% python3 -q
>>> import numpy as np
>>> np.set_printoptions(precision=3, suppress=True, linewidth=140)
>>> feats, _ = np.linalg.qr(np.array([[0.4, -1.4, -0.4, 1.0, -0.7, 1.1, -0.5, -1.4],
...     [-1.2, -0.1, 0.6, -0.7, -1.0, 0.7, 0.4, -1.8],
...     [-1.0, 0.3, 0.8, -1.6, 2.1, 0.9, -0.5, 1.4],
...     [1.2, 1.4, 1.0, -0.3, 0.0, -0.2, -0.3, 0.5],
...     [2.7, -2.7, 0.7, 0.6, 0.7, -0.8, 0.6, 0.8],
...     [0.4, -0.6, -0.8, 1.0, 0.7, -0.3, -0.7, -0.1],
...     [1.4, -0.8, -0.2, -0.4, -0.4, 0.3, -0.2, 0.6],
...     [-1.1, 1.0, -0.3, 0.9, -1.1, 1.9, 0.8, 0.0]]))
>>> feats
array([[-0.104, -0.41 ,  0.139, -0.284,  0.143, -0.427,  0.613,  0.379],
       [ 0.313, -0.29 , -0.466, -0.104,  0.502,  0.106,  0.204, -0.534],
       [ 0.261, -0.106, -0.523,  0.344, -0.544, -0.48 ,  0.039,  0.009],
       [-0.313,  0.749, -0.322, -0.23 ,  0.026, -0.151,  0.381, -0.126],
       [-0.705, -0.381, -0.374, -0.292, -0.138,  0.027, -0.328, -0.074],
       [-0.104, -0.127,  0.438, -0.072, -0.464, -0.021,  0.286, -0.692],
       [-0.366,  0.015,  0.178,  0.582,  0.437, -0.488, -0.126, -0.225],
       [ 0.287,  0.12 ,  0.152, -0.555,  0.075, -0.56 , -0.481, -0.145]])
>>> q, r_ = np.linalg.qr(feats)
>>> q.shape, r_.shape
((8, 8), (8, 8))
>>> q
array([[-0.104, -0.41 ,  0.139, -0.284,  0.143, -0.427,  0.613,  0.379],
       [ 0.313, -0.29 , -0.466, -0.104,  0.502,  0.106,  0.204, -0.534],
       [ 0.261, -0.106, -0.523,  0.344, -0.544, -0.48 ,  0.039,  0.009],
       [-0.313,  0.749, -0.322, -0.23 ,  0.026, -0.151,  0.381, -0.126],
       [-0.705, -0.381, -0.374, -0.292, -0.138,  0.027, -0.328, -0.074],
       [-0.104, -0.127,  0.438, -0.072, -0.464, -0.021,  0.286, -0.692],
       [-0.366,  0.015,  0.178,  0.582,  0.437, -0.488, -0.126, -0.225],
       [ 0.287,  0.12 ,  0.152, -0.555,  0.075, -0.56 , -0.481, -0.145]])
>>> q @ r_
array([[-0.104, -0.41 ,  0.139, -0.284,  0.143, -0.427,  0.613,  0.379],
       [ 0.313, -0.29 , -0.466, -0.104,  0.502,  0.106,  0.204, -0.534],
       [ 0.261, -0.106, -0.523,  0.344, -0.544, -0.48 ,  0.039,  0.009],
       [-0.313,  0.749, -0.322, -0.23 ,  0.026, -0.151,  0.381, -0.126],
       [-0.705, -0.381, -0.374, -0.292, -0.138,  0.027, -0.328, -0.074],
       [-0.104, -0.127,  0.438, -0.072, -0.464, -0.021,  0.286, -0.692],
       [-0.366,  0.015,  0.178,  0.582,  0.437, -0.488, -0.126, -0.225],
       [ 0.287,  0.12 ,  0.152, -0.555,  0.075, -0.56 , -0.481, -0.145]])
>>> M2 = np.array([[6, 0], [8, 1], [5, 8], [5, 9], [1, 3], [2, 8], [3, 0], [3, 2]])
>>> np.linalg.matrix_rank(np.vstack([feats, M2.T]))
np.int64(8)
>>> np.einsum("ij->j", feats)
array([-0.731, -0.43 , -0.778, -0.61 ,  0.038, -1.994,  0.587, -1.408])
>>> round(np.linalg.norm(feats), 3)
np.float64(2.828)
>>> round(np.abs(feats).max(), 3)
np.float64(0.749)
>>> np.count_nonzero(feats)
np.int64(64)
>>> feats.shape
(8, 8)
>>> feats.sum(axis=0)
array([-0.731, -0.43 , -0.778, -0.61 ,  0.038, -1.994,  0.587, -1.408])
>>> feats.sum(axis=1)
array([ 0.049, -0.268, -1.001,  0.014, -2.264, -0.756,  0.007, -1.107])
>>> feats.mean(axis=0)
array([-0.091, -0.054, -0.097, -0.076,  0.005, -0.249,  0.073, -0.176])
>>> M2 = np.linalg.inv(feats)
>>> (np.abs(M2) > 1e-9).astype(int)
array([[1, 1, 1, 1, 1, 1, 1, 1],
       [1, 1, 1, 1, 1, 1, 1, 1],
       [1, 1, 1, 1, 1, 1, 1, 1],
       [1, 1, 1, 1, 1, 1, 1, 1],
       [1, 1, 1, 1, 1, 1, 1, 1],
       [1, 1, 1, 1, 1, 1, 1, 1],
       [1, 1, 1, 1, 1, 1, 1, 1],
       [1, 1, 1, 1, 1, 1, 1, 1]])
>>> M2
array([[-0.104,  0.313,  0.261, -0.313, -0.705, -0.104, -0.366,  0.287],
       [-0.41 , -0.29 , -0.106,  0.749, -0.381, -0.127,  0.015,  0.12 ],
       [ 0.139, -0.466, -0.523, -0.322, -0.374,  0.438,  0.178,  0.152],
       [-0.284, -0.104,  0.344, -0.23 , -0.292, -0.072,  0.582, -0.555],
       [ 0.143,  0.502, -0.544,  0.026, -0.138, -0.464,  0.437,  0.075],
       [-0.427,  0.106, -0.48 , -0.151,  0.027, -0.021, -0.488, -0.56 ],
       [ 0.613,  0.204,  0.039,  0.381, -0.328,  0.286, -0.126, -0.481],
       [ 0.379, -0.534,  0.009, -0.126, -0.074, -0.692, -0.225, -0.145]])
>>> round(np.linalg.det(feats) * np.linalg.det(M2), 3)
np.float64(1.0)
>>> np.round(feats @ M2, 3) + 0
array([[1., 0., 0., 0., 0., 0., 0., 0.],
       [0., 1., 0., 0., 0., 0., 0., 0.],
       [0., 0., 1., 0., 0., 0., 0., 0.],
       [0., 0., 0., 1., 0., 0., 0., 0.],
       [0., 0., 0., 0., 1., 0., 0., 0.],
       [0., 0., 0., 0., 0., 1., 0., 0.],
       [0., 0., 0., 0., 0., 0., 1., 0.],
       [0., 0., 0., 0., 0., 0., 0., 1.]])
>>> np.round(feats @ feats.T, 3) + 0
array([[1., 0., 0., 0., 0., 0., 0., 0.],
       [0., 1., 0., 0., 0., 0., 0., 0.],
       [0., 0., 1., 0., 0., 0., 0., 0.],
       [0., 0., 0., 1., 0., 0., 0., 0.],
       [0., 0., 0., 0., 1., 0., 0., 0.],
       [0., 0., 0., 0., 0., 1., 0., 0.],
       [0., 0., 0., 0., 0., 0., 1., 0.],
       [0., 0., 0., 0., 0., 0., 0., 1.]])
>>> np.linalg.norm(feats, axis=0)
array([1., 1., 1., 1., 1., 1., 1., 1.])
>>> np.linalg.pinv(feats)
array([[-0.104,  0.313,  0.261, -0.313, -0.705, -0.104, -0.366,  0.287],
       [-0.41 , -0.29 , -0.106,  0.749, -0.381, -0.127,  0.015,  0.12 ],
       [ 0.139, -0.466, -0.523, -0.322, -0.374,  0.438,  0.178,  0.152],
       [-0.284, -0.104,  0.344, -0.23 , -0.292, -0.072,  0.582, -0.555],
       [ 0.143,  0.502, -0.544,  0.026, -0.138, -0.464,  0.437,  0.075],
       [-0.427,  0.106, -0.48 , -0.151,  0.027, -0.021, -0.488, -0.56 ],
       [ 0.613,  0.204,  0.039,  0.381, -0.328,  0.286, -0.126, -0.481],
       [ 0.379, -0.534,  0.009, -0.126, -0.074, -0.692, -0.225, -0.145]])
>>> np.round(feats.T @ feats, 3) + 0
array([[1., 0., 0., 0., 0., 0., 0., 0.],
       [0., 1., 0., 0., 0., 0., 0., 0.],
       [0., 0., 1., 0., 0., 0., 0., 0.],
       [0., 0., 0., 1., 0., 0., 0., 0.],
       [0., 0., 0., 0., 1., 0., 0., 0.],
       [0., 0., 0., 0., 0., 1., 0., 0.],
       [0., 0., 0., 0., 0., 0., 1., 0.],
       [0., 0., 0., 0., 0., 0., 0., 1.]])
>>> E = np.loadtxt("w.csv", delimiter=",")
>>> E
array([[1., 2., 2., 2., 1.],
       [1., 1., 2., 2., 2.],
       [2., 1., 1., 2., 2.],
       [2., 2., 1., 1., 2.],
       [2., 2., 2., 1., 1.]])
>>> E @ np.ones(5)
array([8., 8., 8., 8., 8.])
>>> np.sort(np.abs(np.fft.fft(E[0]))), np.sort(np.linalg.svd(E, compute_uv=False))
(array([0.618, 0.618, 1.618, 1.618, 8.   ]), array([0.618, 0.618, 1.618, 1.618, 8.   ]))
>>> blk = np.stack([E, -2 * E, E[::-1]])
>>> np.einsum("bij,cij->bc", blk, blk)
array([[  70., -140.,   64.],
       [-140.,  280., -128.],
       [  64., -128.,   70.]])
>>> (blk @ E.T).shape
(3, 5, 5)
>>> np.linalg.matrix_rank(blk.reshape(3, -1))
np.int64(2)
>>> np.linalg.norm(blk, axis=(1, 2))
array([ 8.367, 16.733,  8.367])
>>> M = np.load("arr.npy")
>>> M
array([[ 0.425,  0.115,  0.575, -0.115, -0.575,  0.345,  0.115],
       [ 0.115,  0.977, -0.115,  0.023,  0.115, -0.069, -0.023],
       [ 0.575, -0.115,  0.425,  0.115,  0.575, -0.345, -0.115],
       [-0.115,  0.023,  0.115,  0.977, -0.115,  0.069,  0.023],
       [-0.575,  0.115,  0.575, -0.115,  0.425,  0.345,  0.115],
       [ 0.345, -0.069, -0.345,  0.069,  0.345,  0.793, -0.069],
       [ 0.115, -0.023, -0.115,  0.023,  0.115, -0.069,  0.977]])
>>> M2 = np.linalg.inv(M)
>>> np.round(np.linalg.det(M) * np.linalg.det(M2), 3)
np.float64(1.0)
>>> np.linalg.inv(M2)
array([[ 0.425,  0.115,  0.575, -0.115, -0.575,  0.345,  0.115],
       [ 0.115,  0.977, -0.115,  0.023,  0.115, -0.069, -0.023],
       [ 0.575, -0.115,  0.425,  0.115,  0.575, -0.345, -0.115],
       [-0.115,  0.023,  0.115,  0.977, -0.115,  0.069,  0.023],
       [-0.575,  0.115,  0.575, -0.115,  0.425,  0.345,  0.115],
       [ 0.345, -0.069, -0.345,  0.069,  0.345,  0.793, -0.069],
       [ 0.115, -0.023, -0.115,  0.023,  0.115, -0.069,  0.977]])
>>> np.round(M @ M2, 3) + 0
array([[1., 0., 0., 0., 0., 0., 0.],
       [0., 1., 0., 0., 0., 0., 0.],
       [0., 0., 1., 0., 0., 0., 0.],
       [0., 0., 0., 1., 0., 0., 0.],
       [0., 0., 0., 0., 1., 0., 0.],
       [0., 0., 0., 0., 0., 1., 0.],
       [0., 0., 0., 0., 0., 0., 1.]])
>>> (np.abs(M2) > 1e-9).astype(int)
array([[1, 1, 1, 1, 1, 1, 1],
       [1, 1, 1, 1, 1, 1, 1],
       [1, 1, 1, 1, 1, 1, 1],
       [1, 1, 1, 1, 1, 1, 1],
       [1, 1, 1, 1, 1, 1, 1],
       [1, 1, 1, 1, 1, 1, 1],
       [1, 1, 1, 1, 1, 1, 1]])
